In [1]: import numpy as np

In [2]: np.set_printoptions(precision=3, suppress=True, linewidth=160, sign=" ")

In [3]: W0 = np.loadtxt("sample19.csv", delimiter=",")

In [4]: W0
Out[4]: 
array([[ 4.,  0.,  4.,  4.,  2.,  1.,  5.,  1.],
       [ 0.,  0.,  5.,  2.,  0.,  4.,  2.,  3.],
       [ 0.,  0.,  4.,  5.,  2.,  5.,  3.,  2.],
       [ 0.,  0.,  0.,  0.,  1.,  0.,  0.,  0.],
       [ 0.,  0.,  0.,  0.,  4.,  0.,  1.,  2.],
       [ 0.,  0.,  0.,  0.,  0.,  4.,  4.,  3.],
       [ 0.,  0.,  0.,  0.,  0.,  0.,  5.,  3.],
       [ 0.,  0.,  0.,  0.,  0.,  0.,  0.,  2.]])

In [5]: W = np.array([[4, 3, 1, 0, 2, 0],
   ...:     [4, 5, 5, 0, 1, 2],
   ...:     [0, 1, 5, 3, 5, 4],
   ...:     [4, 5, 1, 4, 3, 2],
   ...:     [4, 3, 2, 0, 3, 2],
   ...:     [2, 3, 2, 1, 1, 4],
   ...:     [5, 2, 0, 5, 2, 1],
   ...:     [5, 0, 1, 2, 0, 3]])

In [6]: b = np.array([-4, 1, -1, -5, -3, 4])

In [7]: act = np.maximum(W0 @ W + b, 0)

In [8]: np.linalg.matrix_rank(act)
Out[8]: np.int64(6)

In [9]: (act > 0).astype(int)
Out[9]: 
array([[ 1,  1,  1,  1,  1,  1],
       [ 1,  1,  1,  1,  1,  1],
       [ 1,  1,  1,  1,  1,  1],
       [ 0,  1,  1,  0,  0,  1],
       [ 1,  1,  1,  1,  1,  1],
       [ 1,  1,  1,  1,  1,  1],
       [ 1,  1,  1,  1,  1,  1],
       [ 1,  1,  1,  0,  0,  1]])

In [10]: (act > 0).mean(axis=0)
Out[10]: array([ 0.875,  1.   ,  1.   ,  0.75 ,  0.75 ,  1.   ])

In [11]: act
Out[11]: 
array([[ 68.,  56.,  34.,  51.,  54.,  44.],
       [ 37.,  32.,  37.,  38.,  36.,  55.],
       [ 59.,  57.,  40.,  51.,  49.,  63.],
       [  0.,   4.,   1.,   0.,   0.,   6.],
       [ 27.,  15.,   9.,   4.,  11.,  19.],
       [ 39.,  21.,  10.,  25.,   9.,  33.],
       [ 36.,  11.,   2.,  26.,   7.,  18.],
       [  6.,   1.,   1.,   0.,   0.,  10.]])

In [12]: basis = np.array([[0, 0], [2, 2], [2, 1], [1, 1], [0, 2], [1, 2]])

In [13]: act @ basis
Out[13]: 
array([[ 275.,  393.],
       [ 231.,  321.],
       [ 308.,  429.],
       [  16.,   21.],
       [  71.,  103.],
       [ 120.,  161.],
       [  70.,  100.],
       [  14.,   23.]])

In [14]: left, s, Vh = np.linalg.svd(W0)

In [15]: V = Vh[:(s > 1e-8).sum()]

In [16]: rng = np.random.default_rng(32)

In [17]: x0 = W0[4] + -2 * W0[1] + rng.integers(2) * np.eye(8)[4]

In [18]: x0
Out[18]: array([  0.,   0., -10.,  -4.,   5.,  -8.,  -3.,  -4.])

In [19]: np.linalg.matrix_rank(np.vstack([W0, x0]))
Out[19]: np.int64(7)

In [20]: np.round(V.T @ V, 3) + 0
Out[20]: 
array([[ 1.,  0.,  0.,  0.,  0.,  0.,  0.,  0.],
       [ 0.,  0.,  0.,  0.,  0.,  0.,  0.,  0.],
       [ 0.,  0.,  1.,  0.,  0.,  0.,  0.,  0.],
       [ 0.,  0.,  0.,  1.,  0.,  0.,  0.,  0.],
       [ 0.,  0.,  0.,  0.,  1.,  0.,  0.,  0.],
       [ 0.,  0.,  0.,  0.,  0.,  1.,  0.,  0.],
       [ 0.,  0.,  0.,  0.,  0.,  0.,  1.,  0.],
       [ 0.,  0.,  0.,  0.,  0.,  0.,  0.,  1.]])

In [21]: np.round(np.diag(V.T @ V), 3) + 0
Out[21]: array([ 1.,  0.,  1.,  1.,  1.,  1.,  1.,  1.])

In [22]: round(np.linalg.norm(x0 - V.T @ V @ x0), 3)
Out[22]: np.float64(0.0)

In [23]: K = np.loadtxt("dump.csv", delimiter=",")

In [24]: K
Out[24]: 
array([[ 0.011,  0.615, -1.255,  4.547, -1.26 , -0.122, -0.539,  0.505],
       [ 0.035, -2.719,  2.158, -2.144, -0.191,  0.39 ,  2.561,  0.458],
       [ 0.377, -2.386, -0.341,  9.959,  0.09 , -0.413, -1.935,  0.677],
       [ 0.113,  2.127,  0.555,  5.554,  1.305, -0.593,  1.999,  0.388],
       [ 0.001,  1.364,  1.11 , -3.675,  1.73 ,  1.264,  1.434,  0.108],
       [ 0.126, -8.285, -0.755,  0.839,  1.178, -0.726, -0.103, -0.949],
       [ 0.06 , -2.621,  0.74 , -0.783,  0.658, -0.57 , -2.611,  0.021],
       [ 0.272,  3.024, -0.083, -7.969,  1.571, -1.879,  3.643, -0.051],
       [ 0.441,  1.664, -0.22 ,  0.064,  0.022,  0.603,  1.928, -0.201],
       [-0.15 ,  5.825,  0.337,  5.209, -0.904, -0.231, -0.213,  0.531],
       [ 0.225,  0.163,  0.64 , -8.003,  0.292, -0.242, -4.146, -0.321],
       [ 0.492, -1.301, -0.767, -0.301, -2.141, -1.922, -0.76 , -0.25 ],
       [ 0.436, -2.431, -0.616,  2.576,  1.622,  0.503,  0.16 , -0.567],
       [-0.098, -4.815,  1.585, -1.841, -3.246,  0.345,  0.794,  0.849],
       [-0.169, -1.548,  0.549, -3.719, -0.156, -1.237, -1.146,  0.995]])

In [25]: cov = K.T @ K

In [26]: np.linalg.eigvalsh(cov)[::-1]
Out[26]: array([ 351.967,  179.29 ,   57.247,   29.264,   15.515,    8.947,    1.433,    0.654])

In [27]: round(float(np.trace(cov)), 3), round(float((K ** 2).sum()), 3)
Out[27]: (644.317, 644.317)

In [28]: (K @ K.T).shape
Out[28]: (15, 15)
